$ ipython --no-banner

In [1]: import numpy as np

In [2]: np.set_printoptions(suppress=True, linewidth=140)

In [3]: W0 = np.loadtxt("m.csv", delimiter=",")

In [4]: W0
Out[4]: 
array([[ 2. , -0.6, -0.3, -2.6, -2. , -0.6],
       [ 2. ,  0.7,  2.4, -1.3, -2. ,  0.7],
       [ 2. , -0.3,  0.5, -2.3, -2. , -0.3],
       [ 2. , -1.4, -1.7, -3.4, -2. , -1.4],
       [ 2. , -0.6, -0.1, -2.6, -2. , -0.6],
       [ 2. , -3.6, -6.2, -5.6, -2. , -3.6],
       [ 2. ,  0. ,  1.1, -2. , -2. ,  0. ],
       [ 2. ,  0.1,  1.2, -1.9, -2. ,  0.1],
       [ 2. , -1.4, -1.7, -3.4, -2. , -1.4],
       [ 2. , -3.3, -5.7, -5.3, -2. , -3.3],
       [ 2. , -1.4, -1.8, -3.4, -2. , -1.4],
       [ 2. ,  1.1,  3.1, -0.9, -2. ,  1.1],
       [ 2. , -1.7, -2.4, -3.7, -2. , -1.7],
       [ 2. , -2.2, -3.5, -4.2, -2. , -2.2],
       [ 2. ,  0.2,  1.3, -1.8, -2. ,  0.2],
       [ 2. , -2.8, -4.7, -4.8, -2. , -2.8],
       [ 2. , -1.9, -2.9, -3.9, -2. , -1.9],
       [ 2. , -2.9, -4.8, -4.9, -2. , -2.9],
       [ 2. , -2.4, -3.8, -4.4, -2. , -2.4],
       [ 2. , -0.9, -0.8, -2.9, -2. , -0.9],
       [ 2. ,  0.7,  2.4, -1.3, -2. ,  0.7],
       [ 2. ,  0.2,  1.3, -1.8, -2. ,  0.2],
       [ 2. , -0.4,  0.2, -2.4, -2. , -0.4],
       [ 2. , -0.6, -0.1, -2.6, -2. , -0.6],
       [ 2. , -0.6, -0.3, -2.6, -2. , -0.6],
       [ 2. , -0.5,  0. , -2.5, -2. , -0.5],
       [ 2. , -2.1, -3.3, -4.1, -2. , -2.1],
       [ 2. , -1.6, -2.1, -3.6, -2. , -1.6],
       [ 2. ,  0.1,  1.2, -1.9, -2. ,  0.1],
       [ 2. , -1.8, -2.6, -3.8, -2. , -1.8],
       [ 2. ,  0.2,  1.4, -1.8, -2. ,  0.2],
       [ 2. , -0.2,  0.7, -2.2, -2. , -0.2],
       [ 2. , -1.8, -2.6, -3.8, -2. , -1.8],
       [ 2. , -1.2, -1.3, -3.2, -2. , -1.2],
       [ 2. , -1.2, -1.4, -3.2, -2. , -1.2],
       [ 2. , -1.4, -1.7, -3.4, -2. , -1.4],
       [ 2. , -1.6, -2.3, -3.6, -2. , -1.6]])

In [5]: np.linalg.lstsq(W0[:-1].T, W0[-1])[2]
Out[5]: np.int32(3)

In [6]: np.round(np.trace(np.linalg.pinv(W0) @ W0), 1)
Out[6]: np.float64(3.0)

In [7]: np.argsort(-np.linalg.norm(W0, axis=0).round(6), kind="stable")[:3]
Out[7]: array([3, 2, 0])

In [8]: np.linalg.cond(W0) > 100
Out[8]: np.True_

In [9]: [round(float(x), 1) for x in np.linalg.svd(W0, compute_uv=False)[:3]]
Out[9]: [30.5, 13.2, 0.3]

In [10]: left, sv, Vt = np.linalg.svd(W0)

In [11]: V = Vt[:(sv > 1e-8).sum()]

In [12]: rng = np.random.default_rng(53)

In [13]: x = W0[1] + -2 * W0[23] + rng.integers(2) * np.eye(6)[0]

In [14]: x.round(1)
Out[14]: array([-1. ,  1.9,  2.6,  3.9,  2. ,  1.9])

In [15]: np.round(V.T @ V, 1) + 0
Out[15]: 
array([[ 0.4,  0.1,  0. , -0.3, -0.4,  0.1],
       [ 0.1,  0.4,  0. ,  0.3, -0.1,  0.4],
       [ 0. ,  0. ,  1. ,  0. ,  0. ,  0. ],
       [-0.3,  0.3,  0. ,  0.5,  0.2,  0.2],
       [-0.4, -0.1,  0. ,  0.2,  0.4, -0.1],
       [ 0.1,  0.4,  0. ,  0.2, -0.1,  0.4]])

In [16]: np.round(np.linalg.norm(x - V.T @ V @ x), 1)
Out[16]: np.float64(0.8)
